$ python -q
>>> import numpy as np
>>> import numpy.linalg as la
>>> np.set_printoptions(precision=2, suppress=True, linewidth=100)
>>> rd = lambda a: np.round(a, 2) + 0
>>> feats = np.array([[-0.71, 0.5, -0.3],
...     [-0.43, 0.5, -0.8],
...     [-0.71, 0.9, 2.2],
...     [-0.3, 0.2, 0.6],
...     [0.49, -0.4, 0.3],
...     [-2.67, 2.5, -0.8],
...     [-0.13, 0.0, -0.9],
...     [-0.43, 0.6, 0.1],
...     [-0.29, 0.2, 0.8],
...     [0.82, -0.8, 0.9],
...     [-0.94, 0.9, 0.4],
...     [-1.01, 1.0, -0.5],
...     [0.86, -0.9, 1.2],
...     [0.92, -0.9, -0.7],
...     [0.03, 0.1, 0.2],
...     [-0.18, 0.2, 1.1]])
>>> print(feats)
[[-0.71  0.5  -0.3 ]
 [-0.43  0.5  -0.8 ]
 [-0.71  0.9   2.2 ]
 [-0.3   0.2   0.6 ]
 [ 0.49 -0.4   0.3 ]
 [-2.67  2.5  -0.8 ]
 [-0.13  0.   -0.9 ]
 [-0.43  0.6   0.1 ]
 [-0.29  0.2   0.8 ]
 [ 0.82 -0.8   0.9 ]
 [-0.94  0.9   0.4 ]
 [-1.01  1.   -0.5 ]
 [ 0.86 -0.9   1.2 ]
 [ 0.92 -0.9  -0.7 ]
 [ 0.03  0.1   0.2 ]
 [-0.18  0.2   1.1 ]]
>>> print(la.matrix_rank(feats, rtol=0.1))
2
>>> print(round(np.log10(la.cond(feats))))
1
>>> print(np.argsort(-la.norm(feats, axis=0).round(6), kind="stable")[:3])
[0 2 1]
>>> print(rd(np.abs(la.svd(feats)[2][-1])))
[0.7  0.72 0.03]
>>> print(rd(la.norm(feats, 2) / la.norm(feats)))
0.82
>>> rng = np.random.default_rng(485)
>>> lab = rng.permutation(3)
>>> Y = feats[:, lab] * rng.choice([-1, 1], 3)
>>> print(Y)
[[ 0.3   0.5  -0.71]
 [ 0.8   0.5  -0.43]
 [-2.2   0.9  -0.71]
 [-0.6   0.2  -0.3 ]
 [-0.3  -0.4   0.49]
 [ 0.8   2.5  -2.67]
 [ 0.9   0.   -0.13]
 [-0.1   0.6  -0.43]
 [-0.8   0.2  -0.29]
 [-0.9  -0.8   0.82]
 [-0.4   0.9  -0.94]
 [ 0.5   1.   -1.01]
 [-1.2  -0.9   0.86]
 [ 0.7  -0.9   0.92]
 [-0.2   0.1   0.03]
 [-1.1   0.2  -0.18]]
>>> Uu, _, Vh = la.svd(feats.T @ Y)
>>> print(lab)
[2 1 0]
>>> Xc = feats - feats.mean(axis=1)
Traceback (most recent call last):
  File "<python-input-17>", line 1, in <module>
    Xc = feats - feats.mean(axis=1)
         ~~~~~~^~~~~~~~~~~~~~~~~~~~
ValueError: operands could not be broadcast together with shapes (16,3) (16,) 
>>> Xc = feats - feats.mean(axis=0)
>>> Uu, sv, Vh = la.svd(Xc, full_matrices=False)
>>> print(rd(Vh[0] * np.sign(Vh[0, np.abs(Vh[0]).argmax()])))
[ 0.69 -0.66  0.31]
>>> print(rd(Xc.mean(axis=0)))
[0. 0. 0.]
>>> print(np.abs(Uu[:, 0]).argmax())
5
>>> gram = np.cov(feats, rowvar=False)
>>> print(np.argwhere(np.triu(np.abs(np.corrcoef(feats.T)) > 0.8, 1)))
[[0 1]]
>>> print(rd(np.corrcoef(feats[:, 0], feats[:, 2])[0, 1]))
0.27
>>> print(gram.shape)
(3, 3)
>>> print(rd(gram))
[[ 0.78 -0.75  0.21]
 [-0.75  0.73 -0.17]
 [ 0.21 -0.17  0.77]]
>>> print(np.argsort(-feats.std(axis=0).round(6), kind="stable"))
[0 2 1]
